$ python -q
>>> import numpy as np
>>> np.set_printoptions(precision=2, suppress=True, linewidth=200, legacy="1.25")
>>> E = np.abs(np.array([[-2, -1, 1, -1, 2, 1],
...     [0, 1, -2, 2, 2, -2],
...     [0, 2, -2, 1, -1, -2],
...     [-2, -1, 1, -2, 2, 2],
...     [1, 0, 1, 1, -2, 1],
...     [2, -1, 1, -2, -2, 0]])) + np.eye(6)
>>> E = E / E.sum(axis=1, keepdims=True)
>>> print(E)
[[0.33 0.11 0.11 0.11 0.22 0.11]
 [0.   0.2  0.2  0.2  0.2  0.2 ]
 [0.   0.22 0.33 0.11 0.11 0.22]
 [0.18 0.09 0.09 0.27 0.18 0.18]
 [0.14 0.   0.14 0.14 0.43 0.14]
 [0.22 0.11 0.11 0.22 0.22 0.11]]
>>> G = E.T @ E
>>> print(np.round(np.linalg.svd(E, compute_uv=False) ** 2, 2) + 0)
[1.04 0.15 0.06 0.03 0.   0.  ]
>>> print((E @ E.T).shape)
(6, 6)
>>> print(G)
[[0.21 0.08 0.1  0.16 0.22 0.12]
 [0.08 0.12 0.15 0.13 0.13 0.13]
 [0.1  0.15 0.2  0.16 0.2  0.18]
 [0.16 0.13 0.16 0.21 0.24 0.17]
 [0.22 0.13 0.2  0.24 0.37 0.21]
 [0.12 0.13 0.18 0.17 0.21 0.17]]
>>> print(round(float(np.trace(G)), 2), round(float((E ** 2).sum()), 2))
1.29 1.29
>>> rng = np.random.default_rng(63761)
>>> z = rng.permutation(6)
>>> print(z)
[1 4 2 0 3 5]
>>> M2 = E[z][:, z]
>>> print(np.sort(np.abs(np.linalg.eigvals(M2))))
[0.05 0.1  0.14 0.21 0.28 1.  ]
>>> print(np.round(np.trace(M2), 2))
1.68
>>> M2 = np.linalg.inv(E)
>>> print((np.abs(M2) > 1e-9).astype(int))
[[1 1 1 1 1 0]
 [1 1 1 1 1 0]
 [1 1 1 1 1 1]
 [1 1 1 1 1 1]
 [1 1 1 1 1 0]
 [1 1 1 1 1 1]]
>>> print(round(np.linalg.det(E) * np.linalg.det(M2), 2))
1.0
>>> print(np.allclose(M2, E.T))
False
>>> print(np.round(E @ M2, 2) + 0)
[[1. 0. 0. 0. 0. 0.]
 [0. 1. 0. 0. 0. 0.]
 [0. 0. 1. 0. 0. 0.]
 [0. 0. 0. 1. 0. 0.]
 [0. 0. 0. 0. 1. 0.]
 [0. 0. 0. 0. 0. 1.]]
>>> print(np.round(np.linalg.det(E) * M2, 2) + 0)
[[0. 0. 0. 0. 0. 0.]
 [0. 0. 0. 0. 0. 0.]
 [0. 0. 0. 0. 0. 0.]
 [0. 0. 0. 0. 0. 0.]
 [0. 0. 0. 0. 0. 0.]
 [0. 0. 0. 0. 0. 0.]]
>>> M = np.loadtxt("case15.csv", delimiter=",")
>>> print(M)
[[ 4.5  15.16  2.72 -9.02  5.65  6.8   6.84]
 [ 7.39 14.32  4.73 -7.98  6.41  6.96  8.04]
 [ 3.21 16.61  3.64 -9.51  6.1   6.76  8.61]
 [ 6.68 13.8   3.09 -8.81  6.27  6.02  7.81]
 [ 6.   13.93  2.62 -8.4   7.19  5.56  9.34]
 [ 6.88 14.35  2.97 -8.23  4.81  4.63  9.31]
 [ 5.21 14.53  1.97 -9.97  5.79  6.    8.62]
 [ 4.32 16.72  2.81 -8.5   5.92  6.44  8.28]
 [ 5.17 13.59  3.45 -8.24  5.43  7.53 10.05]
 [ 6.58 15.03  5.16 -8.48  6.92  7.5   9.93]
 [ 3.87 13.02  2.98 -7.81  4.69  6.52  8.28]
 [ 6.07 13.22  3.76 -7.94  7.13  5.3   8.62]
 [ 7.22 14.71  1.41 -8.71  5.81  6.81  9.45]
 [ 6.71 16.8   3.31 -9.69  6.45  6.64  8.85]
 [ 4.8  15.53  2.51 -7.88  6.33  8.29  8.69]
 [ 4.16 13.6   4.86 -8.09  6.58  6.15  9.41]
 [ 3.69 14.41  4.03 -9.97  6.72  4.11  7.14]
 [ 8.28 13.5   2.59 -9.49  6.21  5.78  9.79]
 [ 6.31 13.21  3.47 -9.68  5.41  5.77  7.14]
 [ 3.63 13.67  4.24 -8.77  6.22  7.72  9.83]
 [ 6.88 15.23  3.9  -8.46  7.53  7.79  7.46]
 [ 4.35 13.94  3.42 -9.16  6.04  5.91  7.62]
 [ 7.31 15.49  3.2  -9.55  6.63  8.41  9.76]]
>>> print(round(np.linalg.norm(M, 2) / np.linalg.norm(M), 2))
0.99
>>> print([round(float(x), 2) for x in np.linalg.svd(M, compute_uv=False)[:3]])
[105.95, 6.95, 5.31]
>>> print(np.linalg.cond(M) > 100)
False
>>> print(np.argsort(-np.linalg.norm(M, axis=0).round(6), kind="stable")[:3])
[1 3 6]
